$ python -q
>>> import numpy as np
>>> import numpy.linalg as la
>>> np.set_printoptions(suppress=True, linewidth=120)
>>> A = np.loadtxt("data.csv", delimiter=",")
>>> A
array([[46.6, 24.5, 39. ,  3.5, 29.9],
       [44.1, 24.6, 40.3,  5.8, 30.6],
       [45.3, 25.4, 41.5,  4.8, 31.4],
       [45.1, 24.6, 39.2,  4.9, 29.6],
       [45. , 24.9, 39.6,  4.7, 30.6],
       [44.9, 25.5, 39.8,  4.9, 30.2],
       [46.5, 25. , 39.7,  7.2, 30.2],
       [44.8, 26.6, 39.7,  3.6, 30.3],
       [45.4, 25.1, 38.2,  4.4, 31.7],
       [44.4, 24.1, 40.9,  5.2, 29.8],
       [45.8, 23.8, 39.2,  6.5, 29.7],
       [44.9, 26.2, 39.4,  5.3, 30.4],
       [44.8, 24.5, 41. ,  3.9, 31.6],
       [46.7, 25.9, 39. ,  5.3, 30.9],
       [44.7, 25.9, 39.7,  6.5, 29.8],
       [45.1, 24.6, 40.7,  5.4, 28.7],
       [45.5, 24.8, 40. ,  5.3, 31.2],
       [43.1, 24.5, 40.4,  5.3, 30.4],
       [44.5, 23.6, 38.5,  5.2, 29.5],
       [45.3, 24.7, 39.7,  6. , 31.3],
       [45.9, 24.9, 39.4,  3.2, 29.7],
       [42.9, 22.9, 40. ,  5.3, 29.6],
       [45.2, 25. , 39.9,  6.4, 28.1],
       [45.1, 26.2, 38.4,  6.7, 30.6]])
>>> U, sig, Vt = la.svd(A)
>>> sig.round(1)
array([352.3,   5.1,   5. ,   3.8,   3.3])
>>> B = U[:, :1] @ np.diag(sig[:1]) @ Vt[:1]
>>> round(float(la.norm(A - B, 2)), 1), round(sig[1], 1)
(5.1, np.float64(5.1))
>>> la.matrix_rank(A, rtol=0.05)
np.int64(1)
>>> m1 = np.load("block8.npy")
>>> m1
array([[0, 4, 1, 3, 5, 0, 3, 2],
       [4, 2, 2, 4, 3, 2, 4, 3],
       [1, 2, 2, 1, 2, 4, 1, 4],
       [3, 4, 1, 4, 2, 3, 1, 3],
       [5, 3, 2, 2, 2, 5, 3, 5],
       [0, 2, 4, 3, 5, 0, 3, 2],
       [3, 4, 1, 1, 3, 3, 4, 3],
       [2, 3, 4, 3, 5, 2, 3, 4]])
>>> evals, vecs = la.eigh(m1)
>>> x0 = np.array([-3, 3, -3, -1, 0, 2, 2, -2])
>>> round(float(x0 @ m1 @ x0 / (x0 @ x0)), 1), round(evals[0], 1), np.round(evals[-1], 1)
(-0.7, np.float64(-7.4), np.float64(22.3))
>>> (np.sign(vecs[:, -1].round(6)) == np.sign(vecs[0, -1].round(6))).astype(int)
array([1, 1, 1, 1, 1, 1, 1, 1])
>>> round(np.log10(la.cond(m1)))
3
>>> la.cond(m1) > 100
np.True_
>>> la.matrix_rank(m1, rtol=0.1)
np.int64(5)
>>> [round(float(x), 1) for x in la.svd(m1, compute_uv=False)[:3]]
[22.3, 7.4, 3.9]
>>> J = np.load("layer4.npy")
>>> J.round(1) + 0
array([[ 0.1,  2.4,  1.2,  0.2, -1.7, -2.4],
       [-1.4, -1.4, -0.2, -1.9,  1. ,  0.1],
       [ 1.1,  0.1, -0.5, -0.5,  2.9,  1.5],
       [-0.1,  1.2,  0.8,  1.5, -3.4, -1.8],
       [ 0. ,  2.5,  1.1, -1.6,  0.8, -2.1],
       [-1.1, -0.4,  0.2, -0.6, -0.9, -0.8],
       [-0.9, -0.1,  0.1, -2.3,  1.9, -0.4],
       [-0.6, -3.3, -1.4, -0.9,  2.4,  2.9]])
>>> U, sig, Vt = la.svd(J)
>>> np.argmax(sig[:-1] / (sig[1:] + 1e-6)) + 1
np.int64(3)
>>> sig.round(1) + 0
array([8.6, 4.9, 3.6, 0. , 0. , 0. ])
>>> B = U[:, :3] @ np.diag(sig[:3]) @ Vt[:3]
>>> round(la.norm(J - B) / la.norm(J), 1)
np.float64(0.0)
>>> B.round(1) + 0
array([[ 0.1,  2.4,  1.2,  0.2, -1.7, -2.4],
       [-1.4, -1.4, -0.2, -1.9,  1. ,  0.1],
       [ 1.1,  0.1, -0.5, -0.4,  2.9,  1.5],
       [-0.1,  1.2,  0.8,  1.5, -3.3, -1.8],
       [ 0. ,  2.5,  1.1, -1.5,  0.8, -2.1],
       [-1.1, -0.4,  0.2, -0.6, -0.9, -0.8],
       [-0.9, -0.1,  0.1, -2.3,  1.9, -0.4],
       [-0.6, -3.3, -1.4, -0.9,  2.4,  2.9]])
>>> data = np.loadtxt("a.csv", delimiter=",")
>>> data
array([[  0.,  -1.,  -3.,  -1.,   2.,  -3.,  -3.,   2.,  -1.],
       [ -1.,  -1.,   0.,   2.,   2.,  -1.,  -4.,   3.,  -1.],
       [  1.,  -2.,   0.,   0.,  -1.,   0.,  -4.,   1.,  -2.],
       [ -1.,   1.,  -2.,  -2.,   1.,   1.,  -3.,  -2.,  -2.],
       [  1.,   3.,   1.,  -5.,   1.,   3.,  -2.,   0.,  -3.],
       [  3.,   3.,   2.,  -8.,   2.,   3.,  -4.,  -1.,  -5.],
       [  5.,   6.,   5., -10.,  -1.,   1.,  -4.,  -4.,  -3.],
       [  4.,   6.,   8., -12.,   2.,   4.,  -2.,  -7.,  -1.],
       [  4.,   9.,   7., -13.,  -1.,   4.,   0.,  -8.,  -2.],
       [  6.,  12.,   5., -11.,   2.,   1.,  -3.,  -9.,  -4.],
       [  5.,   9.,   4.,  -8.,   3.,   0.,  -6., -11.,  -4.],
       [  4.,   6.,   6.,  -6.,   2.,  -3.,  -5.,  -9.,  -4.],
       [  1.,   4.,   7.,  -9.,   4.,   0.,  -3.,  -8.,  -5.],
       [ -1.,   4.,   9.,  -6.,   1.,  -2.,  -2.,  -6.,  -3.],
       [ -4.,   5.,   7.,  -3.,   1.,  -5.,   1.,  -9.,  -5.],
       [ -5.,   8.,   6.,  -1.,   2.,  -8.,   0.,  -7.,  -2.]])
>>> rng = np.random.default_rng(515984)
>>> labels = rng.permutation(9)
>>> B = data[:, labels] * rng.choice([-1, 1], 9)
>>> B
array([[ -3.,   3.,   1.,   1.,  -0.,   3.,   2.,   2.,   1.],
       [ -1.,   4.,   1.,  -2.,   1.,  -0.,   2.,   3.,   1.],
       [  0.,   4.,   2.,  -0.,  -1.,  -0.,  -1.,   1.,   2.],
       [  1.,   3.,  -1.,   2.,   1.,   2.,   1.,  -2.,   2.],
       [  3.,   2.,  -3.,   5.,  -1.,  -1.,   1.,   0.,   3.],
       [  3.,   4.,  -3.,   8.,  -3.,  -2.,   2.,  -1.,   5.],
       [  1.,   4.,  -6.,  10.,  -5.,  -5.,  -1.,  -4.,   3.],
       [  4.,   2.,  -6.,  12.,  -4.,  -8.,   2.,  -7.,   1.],
       [  4.,  -0.,  -9.,  13.,  -4.,  -7.,  -1.,  -8.,   2.],
       [  1.,   3., -12.,  11.,  -6.,  -5.,   2.,  -9.,   4.],
       [  0.,   6.,  -9.,   8.,  -5.,  -4.,   3., -11.,   4.],
       [ -3.,   5.,  -6.,   6.,  -4.,  -6.,   2.,  -9.,   4.],
       [  0.,   3.,  -4.,   9.,  -1.,  -7.,   4.,  -8.,   5.],
       [ -2.,   2.,  -4.,   6.,   1.,  -9.,   1.,  -6.,   3.],
       [ -5.,  -1.,  -5.,   3.,   4.,  -7.,   1.,  -9.,   5.],
       [ -8.,  -0.,  -8.,   1.,   5.,  -6.,   2.,  -7.,   2.]])
>>> U, _, Vt = la.svd(data.T @ B)
>>> np.round(U @ Vt, 1) + 0
array([[ 0.,  0.,  0.,  0., -1.,  0.,  0.,  0.,  0.],
       [ 0.,  0., -1.,  0.,  0.,  0.,  0.,  0.,  0.],
       [ 0.,  0.,  0.,  0.,  0., -1.,  0.,  0.,  0.],
       [ 0.,  0.,  0., -1.,  0.,  0.,  0.,  0.,  0.],
       [ 0.,  0.,  0.,  0.,  0.,  0.,  1.,  0.,  0.],
       [ 1.,  0.,  0.,  0.,  0.,  0.,  0.,  0.,  0.],
       [ 0., -1.,  0.,  0.,  0.,  0.,  0.,  0.,  0.],
       [ 0.,  0.,  0.,  0.,  0.,  0.,  0.,  1.,  0.],
       [ 0.,  0.,  0.,  0.,  0.,  0.,  0.,  0., -1.]])
>>> labels
array([5, 6, 1, 3, 0, 2, 4, 7, 8])
